>>> import numpy as np
>>> import numpy.linalg as la
>>> np.set_printoptions(precision=3, suppress=True, linewidth=120, legacy="1.25")
>>> data = np.loadtxt("w.csv", delimiter=",")
>>> data
array([[ -1.3,   0.1,   0.6,  -0.4,   1.1,   1. ,   0.9,  -2.6,   0.2,   0.4,  -0.3,  -1.6,   0.8,  -0.5],
       [ -0.2,  -0.4,   0.3,  -1.2,   1. ,  -1.4,  -2.6,   1.6,  -0.6,   0.7,  -0.8,   0.3,   0.8,   0.7],
       [ -0.5,   0.8,   0.2,   1.8,   1.1,   0.5,   2.1,  -1. ,   0.3,  -1.8,  -0.2,  -0.8,  -0.8,   0.8],
       [ -1. ,  -0.5,   2.2,   0.5,  -0.9,   1.3,  -2.1,   0.1,  -1.2,   1.2,  -1.2,  -0.3,  -0.9,   1.3],
       [  0.5,   2. ,  -0.2,   0.4,   0.6,   0.8,   1.4,   1.3,  -2.1,   1. ,   2.9,  -1.4,   1.1,  -0.9],
       [  0. ,  -1. ,  -1.3,  -1.8,  -0.5,   0.7,   0.2,  -0.4,  -0.2,   0.8,   1.2,   1.2,   0.2,   1.2],
       [ -0.1,  -1.4,  -0.7,   0.3,   0.8,   1.4,  -0.6,  -0.1,  -1.4,   1.5,  -0.2,   1.2,  -1. ,   1.8],
       [  1. ,  -0.7,   0.6,   1.2,   0. ,   0.3,   0. ,  -1.1,  -0.8,   0.2,  -1.5,  -1.4,  -0.4,  -0.7],
       [  1.3,   0.3,  -0.7,   1.3,  -0.5,   1.8,  -1.3,  -1.9,   1. ,   0.6,   0.6,   0.4,  -0.5,   0. ],
       [  1. ,  -2. ,  19. ,   0. ,  -7. , -18. , -17. ,   0. , -22. , -10. ,  -6. ,   9. ,  10. ,  -6. ]])
>>> # row 9 dominates
>>> def softmax(z):
...     e = np.exp(z - z.max(axis=-1, keepdims=True))
...     return e / e.sum(axis=-1, keepdims=True)
... 
>>> np.round(softmax(data[9] + -2), 3) + 0
array([0., 0., 1., 0., 0., 0., 0., 0., 0., 0., 0., 0., 0., 0.])
>>> softmax(data).sum(axis=1)
array([1., 1., 1., 1., 1., 1., 1., 1., 1., 1.])
>>> att = data @ data.T / np.sqrt(14)
>>> np.round(softmax(att)[9] @ data, 3) + 0
array([  1.,  -2.,  19.,   0.,  -7., -18., -17.,   0., -22., -10.,  -6.,   9.,  10.,  -6.])
>>> softmax(att).round(6).argmax(axis=1)
array([0, 9, 2, 9, 4, 5, 6, 9, 8, 9])
